$ python3 -q
>>> import numpy as np
>>> from numpy import linalg as LA
>>> np.set_printoptions(precision=1, suppress=True, linewidth=160)
>>> K = np.diag(np.array([4, 4, 4])) + -3 * np.eye(3, k=1) + -3 * np.eye(3, k=-1)
>>> print(K)
[[ 4. -3.  0.]
 [-3.  4. -3.]
 [ 0. -3.  4.]]
>>> # equal to its transpose
>>> ev, V = LA.eigh(K)
>>> print(np.round(V @ np.diag(ev) @ V.T, 1) + 0)
[[ 4. -3.  0.]
 [-3.  4. -3.]
 [ 0. -3.  4.]]
>>> print(round(float(ev.sum()), 1), np.trace(K))
12.0 12.0
>>> ev, V = LA.eigh(K)
>>> vec = np.array([-4, -3, 3])
>>> print((np.sign(V[:, -1].round(6)) == np.sign(V[0, -1].round(6))).astype(int))
[1 0 1]
>>> print(vec @ K @ vec)
118.0
>>> U, sig, Vh = LA.svd(K)
>>> print(np.argmax(sig[:-1] / (sig[1:] + 1e-6)) + 1)
2
>>> A2 = U[:, :2] @ np.diag(sig[:2]) @ Vh[:2]
>>> print(LA.matrix_rank(A2))
2
>>> print(round(LA.norm(K - A2) / LA.norm(K), 1))
0.0
>>> m1 = np.load("dump.npy")
>>> print(m1)
[[20  0  7  1  0]
 [ 0  8  7  0  0]
 [ 5  0  3  0  0]
 [23  0  0 13  0]
 [ 0 17  0  0 31]
 [11 18 21  0  8]
 [ 0  0  0  3  1]
 [16  0  7  0  0]
 [ 3  0  0 15  0]
 [29  0  9  3  0]
 [ 0  9  0  0 23]
 [16  0  0 26  0]
 [12 11 19  0  0]
 [ 0 20 19  0  0]
 [ 0 36 21  0 38]
 [ 0 21 15  0 11]
 [24  0  0 14  0]
 [11  4  5  0  6]]
>>> m1[18]
Traceback (most recent call last):
  File "<python-input-20>", line 1, in <module>
    m1[18]
    ~~^^^^
IndexError: index 18 is out of bounds for axis 0 with size 18
>>> np.zeros(18, 5)
Traceback (most recent call last):
  File "<python-input-21>", line 1, in <module>
    np.zeros(18, 5)
    ~~~~~~~~^^^^^^^
TypeError: Cannot interpret '5' as a data type
>>> print(m1.sum(axis=1))
[28 15  8 36 48 58  4 23 18 41 32 42 42 39 95 47 38 26]
>>> print(m1 - m1[0])
[[  0   0   0   0   0]
 [-20   8   0  -1   0]
 [-15   0  -4  -1   0]
 [  3   0  -7  12   0]
 [-20  17  -7  -1  31]
 [ -9  18  14  -1   8]
 [-20   0  -7   2   1]
 [ -4   0   0  -1   0]
 [-17   0  -7  14   0]
 [  9   0   2   2   0]
 [-20   9  -7  -1  23]
 [ -4   0  -7  25   0]
 [ -8  11  12  -1   0]
 [-20  20  12  -1   0]
 [-20  36  14  -1  38]
 [-20  21   8  -1  11]
 [  4   0  -7  13   0]
 [ -9   4  -2  -1   6]]
>>> print(LA.matrix_rank(m1))
5
>>> print(np.diff(m1, axis=0))
[[-20   8   0  -1   0]
 [  5  -8  -4   0   0]
 [ 18   0  -3  13   0]
 [-23  17   0 -13  31]
 [ 11   1  21   0 -23]
 [-11 -18 -21   3  -7]
 [ 16   0   7  -3  -1]
 [-13   0  -7  15   0]
 [ 26   0   9 -12   0]
 [-29   9  -9  -3  23]
 [ 16  -9   0  26 -23]
 [ -4  11  19 -26   0]
 [-12   9   0   0   0]
 [  0  16   2   0  38]
 [  0 -15  -6   0 -27]
 [ 24 -21 -15  14 -11]
 [-13   4   5 -14   6]]
>>> print(m1.mean(axis=0))
[9.4 8.  7.4 4.2 6.6]
>>> print(np.count_nonzero(m1))
45
>>> lab = m1[:, 0] > np.median(m1[:, 0])
>>> u = m1[lab].mean(axis=0) - m1[~lab].mean(axis=0)
>>> print(np.argsort(-np.abs(u).round(6), kind="stable"))
[0 4 1 3 2]
>>> print(lab.astype(int))
[1 0 0 1 0 1 0 1 0 1 0 1 1 0 0 0 1 1]
>>> print(u)
[ 17.1  -8.7   0.3   4.3 -10. ]
>>> A2 = m1[0, 0] * m1[1:] - np.outer(m1[1:, 0], m1[0])
>>> print(A2)
[[   0  160  140    0    0]
 [   0    0   25   -5    0]
 [   0    0 -161  237    0]
 [   0  340    0    0  620]
 [   0  360  343  -11  160]
 [   0    0    0   60   20]
 [   0    0   28  -16    0]
 [   0    0  -21  297    0]
 [   0    0  -23   31    0]
 [   0  180    0    0  460]
 [   0    0 -112  504    0]
 [   0  220  296  -12    0]
 [   0  400  380    0    0]
 [   0  720  420    0  760]
 [   0  420  300    0  220]
 [   0    0 -168  256    0]
 [   0   80   23  -11  120]]
>>> print(np.flatnonzero(~A2.round(6).any(axis=1)))
[]
>>> print(m1[:, 0] / m1[0, 0])
[1.  0.  0.2 1.1 0.  0.6 0.  0.8 0.1 1.4 0.  0.8 0.6 0.  0.  0.  1.2 0.6]
>>> vec = np.array([2, -9, -4, 4, -4])
>>> h = np.maximum(m1 @ vec, 0)
>>> print(np.tanh(m1 @ vec))
[ 1. -1. -1.  1. -1. -1.  1.  1.  1.  1. -1.  1. -1. -1. -1. -1.  1. -1.]
>>> print(m1.T @ h)
[8494    0  446 7398    8]
>>> print(m1 * (h > 1e-9)[:, None])
[[20  0  7  1  0]
 [ 0  0  0  0  0]
 [ 0  0  0  0  0]
 [23  0  0 13  0]
 [ 0  0  0  0  0]
 [ 0  0  0  0  0]
 [ 0  0  0  3  1]
 [16  0  7  0  0]
 [ 3  0  0 15  0]
 [29  0  9  3  0]
 [ 0  0  0  0  0]
 [16  0  0 26  0]
 [ 0  0  0  0  0]
 [ 0  0  0  0  0]
 [ 0  0  0  0  0]
 [ 0  0  0  0  0]
 [24  0  0 14  0]
 [ 0  0  0  0  0]]
>>> print(h)
[ 16   0   0  98   0   0   8   4  66  34   0 136   0   0   0   0 104   0]
>>> print(np.flatnonzero(h > 1e-9))
[ 0  3  6  7  8  9 11 16]
>>> basis = m1[[8, 12]].astype(float)
>>> for _ in range(3):
...     lab = LA.norm(m1[:, None] - basis, axis=-1).argmin(axis=1)
...     basis = np.array([m1[lab == j].mean(axis=0) for j in range(2)])
... 
>>> print(lab)
[0 0 0 0 1 1 0 0 0 0 1 0 1 1 1 1 0 0]
>>> print(basis)
[[13.4  1.1  3.5  6.8  0.6]
 [ 3.3 18.9 13.6  0.  15.9]]
>>> print(np.abs(basis[1] - basis[0]).argmax())
1
>>> feats = np.array([[8, 8, 6], [8, 17, 12], [6, 12, 9]])
>>> # symmetric
>>> A2 = feats[0, 0] * feats[1:] - np.outer(feats[1:, 0], feats[0])
>>> print(A2)
[[ 0 72 48]
 [ 0 48 36]]
>>> print(LA.matrix_rank(A2), LA.matrix_rank(feats))
2 3
>>> print(np.flatnonzero(~A2.round(6).any(axis=1)))
[]
>>> U, sig, Vh = LA.svd(feats)
>>> print(np.argmax(sig[:-1] / (sig[1:] + 1e-6)) + 1)
2
>>> A2 = U[:, :2] @ np.diag(sig[:2]) @ Vh[:2]
>>> print(LA.matrix_rank(feats, rtol=0.05))
2
>>> print(np.round(LA.norm(feats - A2) / LA.norm(feats), 1))
0.0
>>> print(A2)
[[ 8.   8.   6. ]
 [ 8.  16.9 12.2]
 [ 6.  12.2  8.8]]
>>> print(round(LA.norm(feats - A2, 2), 1), round(sig[2], 1))
0.3 0.3
>>> print(round(float(np.abs(feats - A2).max()), 1))
0.2
>>> vec = np.ones(3)
>>> for _ in range(3):
...     vec = feats @ vec
...     vec /= LA.norm(vec)
...     print(round(vec @ feats @ vec, 1))
... 
30.1
30.2
30.2
>>> print(np.round(LA.eigvalsh(feats)[-1], 1))
30.2
>>> print(vec)
[0.4 0.7 0.5]
>>> F = np.load("a.npy")
>>> print(F)
[[-2  2 -4 -2  0  0]
 [-2  2 -4 -2  0  0]
 [-2  2 -4 -2  0  0]
 [ 0  0  0  0  0  0]
 [ 1 -1  2  1  0  0]
 [ 0  0  0  0  0  0]]
>>> # row 1 repeats row 0
>>> U, sig, Vh = LA.svd(F)
>>> V = Vh[:(sig > 1e-8).sum()]
>>> rng = np.random.default_rng(8528)
>>> vec = F[0] + -1 * F[1] + rng.integers(2) * np.eye(6)[5]
>>> print(vec)
[0. 0. 0. 0. 0. 1.]
>>> print(np.diag(V.T @ V))
[0.1 0.1 0.6 0.1 0.  0. ]
>>> print(np.round(LA.norm(vec - V.T @ V @ vec), 1))
1.0
>>> G = F.T @ F
>>> print(np.round(LA.svd(F, compute_uv=False) ** 2, 1) + 0)
[91.  0.  0.  0.  0.  0.]
>>> print(LA.matrix_rank(G))
1
>>> print(np.round(LA.eigvalsh(G)[::-1], 1) + 0)
[91.  0.  0.  0.  0.  0.]
>>> print(LA.lstsq(F[:-1].T, F[-1])[2])
1
>>> print(round(np.trace(LA.pinv(F) @ F), 1))
1.0
>>> print(np.unique(F.round(6), axis=0).shape)
(3, 6)
>>> print(F @ LA.pinv(F) @ F)
[[-2.  2. -4. -2.  0.  0.]
 [-2.  2. -4. -2.  0.  0.]
 [-2.  2. -4. -2.  0.  0.]
 [ 0.  0.  0.  0.  0.  0.]
 [ 1. -1.  2.  1.  0.  0.]
 [ 0.  0.  0.  0.  0.  0.]]
>>> U, sig, Vh = LA.svd(F)
>>> print(sig.round(1) + 0)
[9.5 0.  0.  0.  0.  0. ]
>>> A2 = U[:, :1] @ np.diag(sig[:1]) @ Vh[:1]
>>> print(A2)
[[-2.  2. -4. -2.  0.  0.]
 [-2.  2. -4. -2.  0.  0.]
 [-2.  2. -4. -2.  0.  0.]
 [ 0.  0.  0.  0.  0.  0.]
 [ 1. -1.  2.  1.  0.  0.]
 [ 0.  0.  0.  0.  0.  0.]]
>>> print(round(LA.norm(F - A2) / LA.norm(F), 1))
0.0
>>> U, sig, Vh = LA.svd(A2, full_matrices=False)
>>> print((sig > 1e-8).sum())
1
>>> print(U.shape, sig.shape, Vh.shape)
(6, 6) (6,) (6, 6)
>>> print(round(np.sqrt((sig ** 2).sum()), 1), round(float(LA.norm(A2)), 1))
9.5 9.5
>>> print(np.cumsum(sig ** 2) / np.sum(sig ** 2))
[1. 1. 1. 1. 1. 1.]
>>> print(np.round(U.T @ A2 @ Vh.T, 1) + 0)
[[9.5 0.  0.  0.  0.  0. ]
 [0.  0.  0.  0.  0.  0. ]
 [0.  0.  0.  0.  0.  0. ]
 [0.  0.  0.  0.  0.  0. ]
 [0.  0.  0.  0.  0.  0. ]
 [0.  0.  0.  0.  0.  0. ]]
>>> print(np.allclose(U * sig @ Vh, A2))
True
>>> print(np.round(Vh @ Vh.T, 1) + 0)
[[1. 0. 0. 0. 0. 0.]
 [0. 1. 0. 0. 0. 0.]
 [0. 0. 1. 0. 0. 0.]
 [0. 0. 0. 1. 0. 0.]
 [0. 0. 0. 0. 1. 0.]
 [0. 0. 0. 0. 0. 1.]]
>>> print(np.abs(Vh[0]))
[0.4 0.4 0.8 0.4 0.  0. ]
>>> print(sig.round(1) + 0)
[9.5 0.  0.  0.  0.  0. ]
>>> X = np.load("m.npy")
>>> print(X)
[[ 0.1  0.  -2.2  0.6 -0.8]
 [ 0.   0.1  2.  -0.6  0.6]
 [-0.1 -0.1  0.3  0.   0.1]
 [ 0.   0.1 -0.1 -0.1  0.2]
 [ 0.  -0.1 -0.7  0.3 -0.2]
 [ 0.   0.1  1.2 -0.5  0.4]
 [ 0.   0.   6.8 -2.4  2.1]
 [-0.1  0.1  1.8 -0.6  0.4]
 [ 0.   0.1  2.  -0.6  0.6]
 [-0.2 -0.1 -1.3  0.3 -0.4]
 [ 0.1  0.1 -7.4  2.8 -2.4]
 [-0.1  0.  -3.7  1.2 -1.2]
 [-0.1  0.1 -1.3  0.4 -0.2]
 [ 0.1 -0.1  7.2 -2.3  2.4]
 [ 0.1  0.1  2.7 -0.8  0.8]
 [ 0.  -0.2  0.3  0.   0.2]
 [ 0.1  0.1 -5.9  1.8 -2. ]
 [ 0.2  0.   2.2 -0.7  0.7]
 [ 0.   0.2 -1.3  0.4 -0.5]
 [-0.1 -0.1 -2.5  0.9 -0.8]
 [-0.1  0.  -5.8  1.9 -1.8]
 [ 0.1 -0.1 -0.7  0.2 -0.2]
 [ 0.  -0.1 -0.4  0.2 -0.2]
 [-0.1 -0.1  3.2 -0.8  1. ]
 [ 0.2  0.   0.5 -0.2 -0.1]
 [ 0.1  0.1 -1.5  0.6 -0.5]
 [ 0.1 -0.1 -0.1  0.1  0.1]
 [-0.2 -0.1  0.4  0.   0.1]
 [ 0.   0.  -0.4  0.1 -0.2]
 [ 0.  -0.1  1.2 -0.5  0.4]
 [ 0.1 -0.1 -4.1  1.5 -1.4]
 [ 0.   0.1  4.2 -1.5  1.6]
 [-0.2 -0.1  1.9 -0.5  0.5]]
>>> # rows 1 and 8 are equal
>>> U, sig, Vh = LA.svd(X)
>>> print(np.argmax(sig[:-1] / (sig[1:] + 1e-6)) + 1)
1
>>> A2 = U[:, :1] @ np.diag(sig[:1]) @ Vh[:1]
>>> print(round(LA.norm(X - A2, 2), 1), round(float(sig[1]), 1))
0.7 0.7
>>> Xs = X - X.mean(axis=0)
>>> V = LA.svd(Xs)[2][:1]
>>> A2 = Xs - Xs @ V.T @ V
>>> print(np.round(A2.std(axis=0), 1) + 0)
[0.1 0.1 0.  0.1 0.1]
>>> print((Xs @ V.T).std(axis=0))
[3.5]
>>> A = np.loadtxt("layer5.csv", delimiter=",")
>>> print(A)
[[0. 0. 1. 0. 0.]
 [0. 0. 0. 0. 1.]
 [1. 0. 0. 1. 0.]
 [0. 0. 1. 0. 0.]
 [0. 1. 0. 0. 0.]]
>>> A2 = LA.invert(feats)
Traceback (most recent call last):
  File "<python-input-114>", line 1, in <module>
    A2 = LA.invert(feats)
         ^^^^^^^^^
AttributeError: module 'numpy.linalg' has no attribute 'invert'
>>> A2 = LA.inv(feats)
>>> print((np.abs(A2) > 1e-9).astype(int))
[[1 0 1]
 [0 1 1]
 [1 1 1]]
>>> rk = LA.matrix_rank(A)
>>> print(rk)
4
>>> ns = LA.svd(A)[2][rk:].T
>>> print(ns[:, 0] / ns[np.abs(ns[:, 0]).round(6).argmax(), 0])
[ 1. -0. -0. -1. -0.]
>>> print(A @ ns)
[[0.]
 [0.]
 [0.]
 [0.]
 [0.]]
>>> print([int(LA.matrix_rank(A[:, :j + 1])) for j in range(5)])
[1, 2, 3, 3, 4]
>>> print([int(LA.matrix_rank(A[:i])) for i in range(1, len(A) + 1)])
[1, 2, 3, 3, 4]
>>> print(np.trace(A @ A @ A) // 6)
0.0
>>> print(A @ A)
[[1. 0. 0. 1. 0.]
 [0. 1. 0. 0. 0.]
 [0. 0. 2. 0. 0.]
 [1. 0. 0. 1. 0.]
 [0. 0. 0. 0. 1.]]
>>> low = np.diag(A.sum(axis=1)) - A
>>> print(round(LA.det(low[1:, 1:])))
0
>>> basis = np.array([[2, -3, -2, -3, -3, 1, 0, 1],
...     [-3, 3, -3, 0, 3, 0, -2, 0],
...     [2, 3, 2, 3, 1, -3, -2, 1],
...     [2, 1, 3, 0, 1, -1, -1, -2],
...     [-2, 1, -3, -3, 2, 1, -2, -3],
...     [-3, 1, 1, 3, -2, -1, 0, -1],
...     [-2, -1, -3, 2, 2, 1, 1, -1],
...     [-1, 0, -1, -1, 3, 3, 2, 1]])
>>> M = (rng.random((22, 8)) < 0.25) @ basis
>>> print(M)
[[-4 -3 -5  1  0  4  3  0]
 [-4  1  0  2  1  2  2  0]
 [-3  1 -4 -4  5  4  0 -2]
 [-3 -1 -4  1  5  4  3  0]
 [-6  0 -3  4  3  3  3 -1]
 [ 4  4  5  3  2 -4 -3 -1]
 [-1  6 -1  3  4 -3 -4  1]
 [ 2 -3 -2 -3 -3  1  0  1]
 [ 2 -3 -2 -3 -3  1  0  1]
 [-6  4 -7 -4  8  4 -2 -2]
 [-4  1  0  2  1  2  2  0]
 [-3  1 -4 -2  8  4  0 -5]
 [-1  0 -1 -1  3  3  2  1]
 [ 0  0  0  0  0  0  0  0]
 [-4  3 -4 -1  6  3  0  1]
 [-1  6 -1  3  4 -3 -4  1]
 [-2  4  2  5  2 -1  0  1]
 [-3  3  1  0  1 -1 -3 -6]
 [-4  5  1  3  2 -2 -3 -3]
 [-6  4 -7 -4  8  4 -2 -2]
 [-1  0 -1 -1  3  3  2  1]
 [-3  5 -4  5  6 -2 -3  0]]
>>> A2 = np.c_[M[:, :4] @ np.array([[-7, 0, 8, -7], [-2, 6, 9, 5], [7, -1, -1, -7], [3, 8, 0, 3]]), np.array([1, 2, 2, 1, 1, 0, 1, 1, 2, 2, 1, 2, 2, 0, 1, 2, 1, 0, 0, 2, 0, 1])]
>>> print(A2)
[[  2  -5 -54  51   1]
 [ 32  22 -23  39   2]
 [-21 -22 -11  42   2]
 [ -2   6 -29  47   1]
 [ 33  35 -45  75   1]
 [  8  43  63 -34   0]
 [ -3  61  47  53   1]
 [-31 -40  -9 -24   1]
 [-31 -40  -9 -24   2]
 [-27  -1  -5  99   2]
 [ 32  22 -23  39   1]
 [-15  -6 -11  48   2]
 [ -3  -7  -7  11   2]
 [  0   0   0   0   0]
 [ -9  14  -1  68   1]
 [ -3  61  47  53   2]
 [ 35  62  18  35   1]
 [ 22  17   2  29   0]
 [ 34  53  12  55   0]
 [-27  -1  -5  99   2]
 [ -3  -7  -7  11   0]
 [ -2  74  25  89   1]]
>>> print(np.round(LA.lstsq(M, A2[:, 0])[0], 1) + 0)
[-7. -2.  7.  3.  0.  0.  0.  0.]
>>> print(LA.matrix_rank(np.c_[M, A2]))
9
>>> print(np.round(LA.norm(A2 - M @ LA.lstsq(M, A2)[0], axis=0), 1) + 0)
[0.  0.  0.  0.  2.6]
